% python3 -q
>>> import numpy as np
>>> from numpy import linalg as LA
>>> np.set_printoptions(precision=3, suppress=True, linewidth=200)
>>> tidy = lambda a: np.round(a, 3) + 0
>>> E = np.loadtxt("out14.csv", delimiter=",")
>>> print(tidy(E))
[[ 0.981 -0.093  0.168]
 [-0.093  0.533  0.841]
 [ 0.168  0.841 -0.514]]
>>> print(LA.norm(E, axis=1).argmax())
0
>>> print(tidy(LA.norm(E, 2)))
1.0
>>> print(E[2] @ E[1])
0.0
>>> print(tidy(LA.norm(E) ** 2 / LA.norm(E, 2) ** 2))
3.0
>>> print(tidy(LA.norm(E, "nuc")))
3.0
>>> F = np.load("w.npy")
>>> print(F)
[[ 0 -9  0 -9]
 [ 1 -7  1 -7]
 [ 0 -9  0 -9]
 [ 1 -7  1 -7]]
>>> # column 2 repeats column 0
>>> U, s, vt = LA.svd(F)
>>> evecs = vt[:(s > 1e-8).sum()]
>>> rng = np.random.default_rng(41)
>>> x = F[3] + -1 * F[0] + rng.integers(2) * np.eye(4)[2]
>>> print(x)
[1. 2. 2. 2.]
>>> print(tidy(evecs.T @ evecs))
[[0.5 0.  0.5 0. ]
 [0.  0.5 0.  0.5]
 [0.5 0.  0.5 0. ]
 [0.  0.5 0.  0.5]]
>>> print(tidy(LA.norm(x - evecs.T @ evecs @ x)))
0.707
>>> m1 = np.load("a.npy")
>>> print(m1)
[[  0   5   0   2]
 [-10 -10  -4  -4]
 [  0   2   0  -5]
 [ -4  -4  10  10]]
>>> LA.determinant(m1)
Traceback (most recent call last):
  File "<python-input-23>", line 1, in <module>
    LA.determinant(m1)
    ^^^^^^^^^^^^^^
AttributeError: module 'numpy.linalg' has no attribute 'determinant'
>>> m1.inv()
Traceback (most recent call last):
  File "<python-input-24>", line 1, in <module>
    m1.inv()
    ^^^^^^
AttributeError: 'numpy.ndarray' object has no attribute 'inv'
>>> print((m1 + m1.T) / 2)
[[  0.   -2.5   0.   -1. ]
 [ -2.5 -10.   -1.   -4. ]
 [  0.   -1.    0.    2.5]
 [ -1.   -4.    2.5  10. ]]
>>> print(m1 @ m1)
[[-58 -58   0   0]
 [116  58   0   0]
 [  0   0 -58 -58]
 [  0   0 116  58]]
>>> idx = rng.permutation(4)
>>> B = m1[:, idx] * rng.choice([-1, 1], 4)
>>> print(B)
[[ 2  0 -5  0]
 [-4 10 10 -4]
 [-5  0 -2  0]
 [10  4  4 10]]
>>> U, _, vt = LA.svd(m1.T @ B)
>>> print(tidy(U @ vt))
[[ 0. -1.  0.  0.]
 [ 0.  0. -1.  0.]
 [ 0.  0.  0.  1.]
 [ 1.  0.  0.  0.]]
>>> B = np.array([[-2, -2, -1], [-3, -2, -1]])
>>> Z = np.kron(B, E)
>>> print(LA.matrix_rank(Z))
6
>>> O = m1.astype(float).copy()
>>> for j in range(4):
...     O[:, j] -= O[:, :j] @ (O[:, :j].T @ O[:, j])
...     O[:, j] /= LA.norm(O[:, j])
... 
>>> print(tidy(O.T @ O))
[[1. 0. 0. 0.]
 [0. 1. 0. 0.]
 [0. 0. 1. 0.]
 [0. 0. 0. 1.]]
>>> feats = np.loadtxt("layer16.csv", delimiter=",")
>>> print(feats)
[[ 0.18 -5.98 -0.58 -0.44 -2.44]
 [ 5.4   2.24  0.63  0.26 -0.92]
 [-3.05 -1.46 -0.35 -0.26  1.28]
 [-2.29  2.53  0.07  0.18  1.5 ]]
>>> print(np.argsort(-LA.norm(feats, axis=0).round(6), kind="stable")[:3])
[1 0 4]
>>> print(LA.matrix_rank(feats, rtol=0.1))
2
>>> print(LA.cond(feats) > 100)
True
>>> B = np.array([[1, -2], [-1, 1], [-1, 0], [-2, 0], [0, 1]])
>>> print(np.vstack([feats, B.T]).shape)
(6, 5)
>>> print(tidy(np.einsum("ik,kj->ji", feats, B)))
[[ 7.62  2.01 -0.72 -5.25]
 [-8.78 -9.48  5.92  8.61]]
>>> print(tidy(np.einsum("ij,ij->i", feats, feats)))
[42.276 35.488 13.263 13.932]
>>> M = np.load("test6.npy")
>>> print(M)
[[ 0.  0.  1.]
 [ 0.  0. -2.]
 [ 1. -2.  0.]]
>>> # symmetric, so the eigenvalues are real
>>> U, s, vt = LA.svd(M)
>>> print(np.argmax(s[:-1] / (s[1:] + 1e-6)) + 1)
2
>>> print(tidy(s))
[2.236 2.236 0.   ]
>>> B = U[:, :2] @ np.diag(s[:2]) @ vt[:2]
>>> print(B)
[[ 0.  0.  1.]
 [ 0.  0. -2.]
 [ 1. -2.  0.]]
>>> print(LA.matrix_rank(B))
2
>>> print(tidy(LA.norm(M - B, 2)), s[2])
0.0 -0.0
>>> print(LA.matrix_rank(M, rtol=0.05))
2
>>> t = rng.uniform(0, 2 * np.pi, 13)
>>> O, _ = LA.qr(np.array([[0.6, 1.7], [-1.4, -0.3], [-0.7, 1.6]]))
>>> X = 3 * np.c_[np.cos(t), np.sin(t)] @ O.T
>>> print(tidy(X))
[[ 1.069  1.315  2.476]
 [-1.06  -1.324 -2.474]
 [ 1.22  -2.512 -1.096]
 [ 2.112 -2.112  0.288]
 [-1.201 -1.175 -2.485]
 [ 2.22  -1.931  0.585]
 [ 2.192 -0.454  1.997]
 [ 0.908  1.473  2.451]
 [-1.214 -1.16  -2.486]
 [ 0.073 -2.185 -2.054]
 [ 2.055 -2.18   0.158]
 [-0.744  2.449  1.565]
 [-0.052  2.174  2.067]]
>>> U, s, vt = LA.svd(X)
>>> evecs = vt[:(s > 1e-8).sum()]
>>> x = X[10] + 2 * X[3] + rng.integers(2) * np.eye(3)[0]
>>> print(tidy(x))
[ 7.278 -6.403  0.734]
>>> print(np.allclose(evecs.T @ evecs @ x, x))
False
>>> print(tidy(np.diag(evecs.T @ evecs)))
[0.612 0.701 0.687]
>>> U, s, vt = LA.svd(X)
>>> print(np.argmax(s[:-1] / (s[1:] + 1e-6)) + 1)
2
>>> B = U[:, :2] @ np.diag(s[:2]) @ vt[:2]
>>> print(tidy(LA.norm(X - B, 2)), tidy(s[2]))
0.0 0.0
>>> print(tidy(B))
[[ 1.069  1.315  2.476]
 [-1.06  -1.324 -2.474]
 [ 1.22  -2.512 -1.096]
 [ 2.112 -2.112  0.288]
 [-1.201 -1.175 -2.485]
 [ 2.22  -1.931  0.585]
 [ 2.192 -0.454  1.997]
 [ 0.908  1.473  2.451]
 [-1.214 -1.16  -2.486]
 [ 0.073 -2.185 -2.054]
 [ 2.055 -2.18   0.158]
 [-0.744  2.449  1.565]
 [-0.052  2.174  2.067]]
>>> print(tidy(np.abs(X - B).max()))
0.0
>>> data = np.load("x.npy")
>>> print(data)
[[3 0 0]
 [0 3 0]
 [0 0 3]]
>>> # triangular, det is the product of the diagonal
>>> print((data != 0).astype(int))
[[1 0 0]
 [0 1 0]
 [0 0 1]]
>>> print(tidy(LA.det(data)))
27.0
>>> P = np.triu(np.array([[4, 5, 1], [3, 1, 0], [4, 2, 0]]), 1) + np.eye(3)
>>> B = P @ data @ LA.inv(P)
>>> print(np.trace(B), np.trace(data))
9.0 9
>>> print(P @ data - data @ P)
[[0. 0. 0.]
 [0. 0. 0.]
 [0. 0. 0.]]
>>> print(tidy(LA.det(B)))
27.0
>>> print(B)
[[3. 0. 0.]
 [0. 3. 0.]
 [0. 0. 3.]]
>>> evals, evecs = LA.eigh(data)
>>> x = np.array([2, -1, 0])
>>> print(evecs * np.maximum(evals, 0) @ evecs.T)
[[3. 0. 0.]
 [0. 3. 0.]
 [0. 0. 3.]]
>>> print(np.abs(data).sum(axis=1).max(), np.abs(evals).max())
3 3.0
>>> B = np.array([[2, 5, 2], [1, 5, 0]])
>>> Z = np.kron(B, data)
>>> print(Z)
[[ 6  0  0 15  0  0  6  0  0]
 [ 0  6  0  0 15  0  0  6  0]
 [ 0  0  6  0  0 15  0  0  6]
 [ 3  0  0 15  0  0  0  0  0]
 [ 0  3  0  0 15  0  0  0  0]
 [ 0  0  3  0  0 15  0  0  0]]
>>> print(Z.shape)
(6, 9)
>>> print(data @ data)
[[9 0 0]
 [0 9 0]
 [0 0 9]]
>>> print(LA.matrix_power(data - np.diag(np.diag(data)), 3))
[[0 0 0]
 [0 0 0]
 [0 0 0]]
>>> A = np.load("block0.npy")
>>> print(A)
[[0 0 0 0]
 [0 2 0 0]
 [0 0 1 0]
 [0 0 0 2]]
>>> # rows and columns are dependent
>>> rank = LA.matrix_rank(A)
>>> print(rank)
3
>>> N = LA.svd(A)[2][rank:].T
>>> print(np.allclose(A @ N, 0))
True
>>> print(LA.matrix_rank(A.T @ A), LA.matrix_rank(A @ A.T))
3 3
>>> print(N.shape)
(4, 1)
>>> print([int(LA.matrix_rank(np.delete(A, i, axis=0))) for i in range(4)])
[3, 2, 2, 2]
>>> print(A @ N)
[[0.]
 [0.]
 [0.]
 [0.]]
>>> U, s, vt = LA.svd(A)
>>> evecs = vt[:(s > 1e-8).sum()]
>>> x = A[3] + 5 * A[1] + rng.integers(2) * np.eye(4)[2]
>>> print(x)
[ 0. 10.  0.  2.]
>>> print(tidy(LA.norm(x - evecs.T @ evecs @ x)))
0.0
>>> print(np.diag(evecs.T @ evecs))
[0. 1. 1. 1.]
>>> evals, evecs = LA.eigh(A)
>>> x = np.array([0, 2, 2, 0])
>>> print(x @ A @ x)
12
>>> print(tidy(LA.eigvalsh(A[1:, 1:])))
[1. 2. 2.]
>>> print(evecs * np.abs(evals) @ evecs.T)
[[0. 0. 0. 0.]
 [0. 2. 0. 0.]
 [0. 0. 1. 0.]
 [0. 0. 0. 2.]]
>>> print(np.unique(A.round(6), axis=0).shape)
(4, 4)
>>> print(tidy(np.trace(LA.pinv(A) @ A)))
3.0
>>> print(np.abs(np.diag(LA.qr(A)[1])) > 1e-9)
[False  True  True  True]
>>> B = np.array([[3, -3, 1], [1, -2, 3], [1, -3, -3], [-5, 0, 2]])
>>> print(np.einsum("ij->j", A))
[0 2 1 2]
>>> print(LA.matrix_rank(np.vstack([A, B.T])))
4
>>> print(B.T @ A.T)
[[  0   2   1 -10]
 [  0  -4  -3   0]
 [  0   6  -3   4]]
>>> print(LA.matrix_rank(A @ B))
3
>>> print(np.einsum("ij,ij->i", A, A))
[0 4 1 4]
